$ python -q
>>> import numpy as np
>>> np.set_printoptions(precision=1, suppress=True, linewidth=100)
>>> F = np.loadtxt("arr.csv", delimiter=",")
>>> print(F)
[[ 0.4  0.5 -0.2  0.1  0.5  0.6 -1.3 -0.5  0.5  0.5]
 [-0.5 -0.6  1.  -0.7  1.   1.3 -1.9 -0.1  0.7  0.1]
 [ 1.9  0.  -1.6 -0.5 -0.2  0.1  2.4  0.5  1.9  1.6]
 [-0.7  0.6  0.   0.8 -1.3 -1.7  0.7 -0.6  0.4 -0.3]
 [-1.2 -0.6 -1.1  0.2 -1.9  0.6  1.2 -2.2 -0.1  1.2]
 [-0.7  0.5 -1.8 -1.3 -0.6 -4.  -1.  -0.7  0.4  1.8]
 [-1.5 -2.   0.1  1.2  0.5  1.2  0.1  1.2 -0.5  0.8]
 [ 0.3 -0.9 -0.9  0.2 -0.8  0.8  0.9  0.6 -0.9 -0.1]
 [ 0.3 -1.1  1.6 -0.7  2.   2.2  0.  -0.3 -0.2  0.8]
 [-1.9 -2.1  0.   1.4  0.4  1.3  0.   0.7 -0.2  0.3]]
>>> rng = np.random.default_rng(94815)
>>> idx = rng.permutation(10)
>>> A2 = F[:, idx] * rng.choice([-1, 1], 10)
>>> print(A2)
[[-0.5  0.5  0.1 -1.3 -0.5 -0.2 -0.5 -0.4  0.5  0.6]
 [-0.7 -0.6 -0.7 -1.9 -0.1  1.  -0.1  0.5  1.   1.3]
 [-1.9  0.  -0.5  2.4  0.5 -1.6 -1.6 -1.9 -0.2  0.1]
 [-0.4  0.6  0.8  0.7 -0.6  0.   0.3  0.7 -1.3 -1.7]
 [ 0.1 -0.6  0.2  1.2 -2.2 -1.1 -1.2  1.2 -1.9  0.6]
 [-0.4  0.5 -1.3 -1.  -0.7 -1.8 -1.8  0.7 -0.6 -4. ]
 [ 0.5 -2.   1.2  0.1  1.2  0.1 -0.8  1.5  0.5  1.2]
 [ 0.9 -0.9  0.2  0.9  0.6 -0.9  0.1 -0.3 -0.8  0.8]
 [ 0.2 -1.1 -0.7  0.  -0.3  1.6 -0.8 -0.3  2.   2.2]
 [ 0.2 -2.1  1.4  0.   0.7  0.  -0.3  1.9  0.4  1.3]]
>>> U, _, vt = np.linalg.svd(F.T @ A2)
>>> print(np.round(np.linalg.lstsq(F, A2)[0], 1) + 0)
[[ 0.  0.  0.  0.  0.  0.  0. -1.  0.  0.]
 [ 0.  1.  0.  0.  0.  0.  0.  0.  0.  0.]
 [ 0.  0.  0.  0.  0.  1.  0.  0.  0.  0.]
 [ 0.  0.  1.  0.  0.  0.  0.  0.  0.  0.]
 [ 0.  0.  0.  0.  0.  0.  0.  0.  1.  0.]
 [ 0.  0.  0.  0.  0.  0.  0.  0.  0.  1.]
 [ 0.  0.  0.  1.  0.  0.  0.  0.  0.  0.]
 [ 0.  0.  0.  0.  1.  0.  0.  0.  0.  0.]
 [-1.  0.  0.  0.  0.  0.  0.  0.  0.  0.]
 [ 0.  0.  0.  0.  0.  0. -1.  0.  0.  0.]]
>>> print(idx)
[8 1 3 6 7 2 9 0 4 5]
>>> print(F.reshape(2, -1))
[[ 0.4  0.5 -0.2  0.1  0.5  0.6 -1.3 -0.5  0.5  0.5 -0.5 -0.6  1.  -0.7  1.   1.3 -1.9 -0.1  0.7
   0.1  1.9  0.  -1.6 -0.5 -0.2  0.1  2.4  0.5  1.9  1.6 -0.7  0.6  0.   0.8 -1.3 -1.7  0.7 -0.6
   0.4 -0.3 -1.2 -0.6 -1.1  0.2 -1.9  0.6  1.2 -2.2 -0.1  1.2]
 [-0.7  0.5 -1.8 -1.3 -0.6 -4.  -1.  -0.7  0.4  1.8 -1.5 -2.   0.1  1.2  0.5  1.2  0.1  1.2 -0.5
   0.8  0.3 -0.9 -0.9  0.2 -0.8  0.8  0.9  0.6 -0.9 -0.1  0.3 -1.1  1.6 -0.7  2.   2.2  0.  -0.3
  -0.2  0.8 -1.9 -2.1  0.   1.4  0.4  1.3  0.   0.7 -0.2  0.3]]
>>> T = F.reshape(10, 2, -1)
>>> print(np.einsum("ihd,jhd->hij", T, T).shape)
(2, 10, 10)
>>> print(T.shape)
(10, 2, 5)
>>> print(np.round(np.trace(F), 1))
-6.1
>>> print(np.allclose(F, F.T))
False
>>> print(round(np.abs(np.linalg.eigvals(F)).max(), 1))
6.2
>>> print((F - F.T) / 2)
[[ 0.   0.5 -1.1  0.4  0.8  0.6  0.1 -0.4  0.1  1.2]
 [-0.5  0.   0.5 -0.6  0.8  0.4  0.1  0.4  0.9  1.1]
 [ 1.1 -0.5  0.  -0.2  0.5  1.   1.1  0.7  0.1  0.8]
 [-0.4  0.6  0.2  0.  -0.8 -0.2 -0.2 -0.4  0.6 -0.8]
 [-0.8 -0.8 -0.5  0.8  0.   0.6  0.3 -0.7 -1.1  0.4]
 [-0.6 -0.4 -1.   0.2 -0.6  0.  -1.1 -0.8 -0.9  0.2]
 [-0.1 -0.1 -1.1  0.2 -0.3  1.1  0.   0.1 -0.2  0.4]
 [ 0.4 -0.4 -0.7  0.4  0.7  0.8 -0.1  0.  -0.3 -0.4]
 [-0.1 -0.9 -0.1 -0.6  1.1  0.9  0.2  0.3  0.   0.5]
 [-1.2 -1.1 -0.8  0.8 -0.4 -0.2 -0.4  0.4 -0.5  0. ]]
>>> print(np.round((F + F.T) / 2, 1) + 0)
[[ 0.4  0.   0.8 -0.3 -0.4  0.  -1.4 -0.1  0.4 -0.7]
 [ 0.  -0.6  0.5  0.   0.2  0.9 -2.  -0.5 -0.2 -1. ]
 [ 0.8  0.5 -1.6 -0.2 -0.6 -0.8  1.2 -0.2  1.8  0.8]
 [-0.3  0.  -0.2  0.8 -0.6 -1.5  1.  -0.2 -0.1  0.5]
 [-0.4  0.2 -0.6 -0.6 -1.9  0.   0.8 -1.5  1.   0.8]
 [ 0.   0.9 -0.8 -1.5  0.  -4.   0.1  0.1  1.3  1.6]
 [-1.4 -2.   1.2  1.   0.8  0.1  0.1  1.  -0.2  0.4]
 [-0.1 -0.5 -0.2 -0.2 -1.5  0.1  1.   0.6 -0.6  0.3]
 [ 0.4 -0.2  1.8 -0.1  1.   1.3 -0.2 -0.6 -0.2  0.3]
 [-0.7 -1.   0.8  0.5  0.8  1.6  0.4  0.3  0.3  0.3]]
